% ipython --no-banner

In [1]: import numpy as np

In [2]: np.set_printoptions(precision=2, suppress=True, linewidth=200)

In [3]: A2 = np.array([[0, 0, 1, 1, 3, 3, 1, 3],
   ...:     [1, 3, 0, 3, 1, 1, 2, 3],
   ...:     [1, 3, 2, 2, 3, 3, 0, 3],
   ...:     [1, 0, 2, 3, 3, 0, 0, 3],
   ...:     [2, 1, 1, 1, 3, 2, 0, 3],
   ...:     [2, 2, 3, 3, 3, 0, 1, 3],
   ...:     [3, 1, 1, 3, 0, 2, 1, 0],
   ...:     [1, 1, 0, 1, 0, 0, 3, 2],
   ...:     [3, 3, 1, 0, 3, 2, 2, 0]])

In [4]: A = A2.T @ A2

In [5]: print(A)
[[30 25 18 26 28 20 16 23]
 [25 34 17 26 30 22 18 29]
 [18 17 21 24 30 15  7 27]
 [26 26 24 43 33 20 16 41]
 [28 30 30 33 55 31 14 48]
 [20 22 15 20 31 31 11 27]
 [16 18  7 16 14 11 20 18]
 [23 29 27 41 48 27 18 58]]

In [6]: u = np.array([3, 1, -2, -1, -1, -1, 1, -3])

In [7]: A2 = A + np.outer(u, np.eye(8)[2])

In [8]: print(A2)
[[30. 25. 21. 26. 28. 20. 16. 23.]
 [25. 34. 18. 26. 30. 22. 18. 29.]
 [18. 17. 19. 24. 30. 15.  7. 27.]
 [26. 26. 23. 43. 33. 20. 16. 41.]
 [28. 30. 29. 33. 55. 31. 14. 48.]
 [20. 22. 14. 20. 31. 31. 11. 27.]
 [16. 18.  8. 16. 14. 11. 20. 18.]
 [23. 29. 24. 41. 48. 27. 18. 58.]]

In [9]: low = np.linalg.cholesky(A)

In [10]: print(np.diag(low) ** 2)
[30.   13.17  9.9  12.98  9.79 10.32  7.42  3.96]

In [11]: print(low @ low.T)
[[30. 25. 18. 26. 28. 20. 16. 23.]
 [25. 34. 17. 26. 30. 22. 18. 29.]
 [18. 17. 21. 24. 30. 15.  7. 27.]
 [26. 26. 24. 43. 33. 20. 16. 41.]
 [28. 30. 30. 33. 55. 31. 14. 48.]
 [20. 22. 15. 20. 31. 31. 11. 27.]
 [16. 18.  7. 16. 14. 11. 20. 18.]
 [23. 29. 27. 41. 48. 27. 18. 58.]]

In [12]: x0 = np.array([3, 0, 0, 0, 0, 3, 3, 3])

In [13]: rhs = A @ x0

In [14]: print(rhs)
[267 282 201 309 363 267 195 378]

In [15]: print(np.round(np.linalg.solve(A, rhs), 2) + 0)
[3. 0. 0. 0. 0. 3. 3. 3.]

In [16]: print(np.round(np.linalg.solve(A, rhs + A[:, 2]), 2) + 0)
[3. 0. 1. 0. 0. 3. 3. 3.]
